In [1]: import numpy as np

In [2]: from numpy import linalg as LA

In [3]: np.set_printoptions(suppress=True, linewidth=100)

In [4]: def rd(a):
   ...:     return np.round(a, 2) + 0
   ...: 

In [5]: W2 = np.array([[2, 0, -1], [-2, 2, 0]])

In [6]: rng = np.random.default_rng(60046)

In [7]: arr = rng.normal(size=(24, 2)) @ W2 + np.array([-2, 3, 1])

In [8]: rd(arr)
Out[8]: 
array([[-1.98,  4.92,  0.03],
       [-3.38,  5.73,  0.32],
       [ 0.04,  1.67,  0.65],
       [-3.76,  4.43,  1.17],
       [-4.35,  5.42,  0.96],
       [-5.69,  7.13,  0.78],
       [-0.41,  1.34,  1.03],
       [-3.56,  5.92,  0.32],
       [-4.01,  4.15,  1.43],
       [-0.47,  2.11,  0.68],
       [ 2.21,  2.28, -0.75],
       [ 1.45,  0.38,  0.58],
       [-1.67,  1.34,  1.67],
       [-3.28,  2.6 ,  1.84],
       [ 3.1 ,  0.61, -0.35],
       [-2.74,  1.3 ,  2.22],
       [ 2.67,  0.58, -0.13],
       [-1.11,  1.36,  1.37],
       [-1.04,  1.23,  1.4 ],
       [ 0.07,  3.15, -0.11],
       [-4.18,  6.19,  0.5 ],
       [-0.68,  2.28,  0.7 ],
       [ 1.33,  3.52, -0.92],
       [ 0.11,  4.39, -0.75]])

In [9]: theta = np.radians(30)

In [10]: Rm = np.eye(3)

In [11]: Rm[2, 2] = Rm[1, 1] = np.cos(theta)

In [12]: Rm[2, 1], Rm[1, 2] = -np.sin(theta), np.sin(theta)

In [13]: rd(Rm)
Out[13]: 
array([[ 1.  ,  0.  ,  0.  ],
       [ 0.  ,  0.87,  0.5 ],
       [ 0.  , -0.5 ,  0.87]])

In [14]: A2 = arr @ Rm.T

In [15]: rd(LA.svd(arr, compute_uv=False)), rd(LA.svd(A2, compute_uv=False))
Out[15]: (array([21.24,  7.87,  3.41]), array([21.24,  7.87,  3.41]))

In [16]: np.allclose(LA.norm(arr, axis=1), LA.norm(A2, axis=1))
Out[16]: True

In [17]: rd(np.abs(A2 - arr).max(axis=0))
Out[17]: array([0.  , 0.96, 3.67])

In [18]: x = np.array([3, 1, 2])

In [19]: rhs = arr @ x

In [20]: coef, lr = np.zeros(3), 1 / LA.norm(arr, 2) ** 2

In [21]: for i in range(250):
    ...:     coef -= lr * arr.T @ (arr @ coef - rhs)
    ...:     if i % 50 == 0: print(i, round(LA.norm(arr @ coef - rhs), 2))
    ...: 
0 17.74
50 2.7
100 0.73
150 0.2
200 0.05

In [22]: rd(LA.cond(arr))
Out[22]: np.float64(6.23)
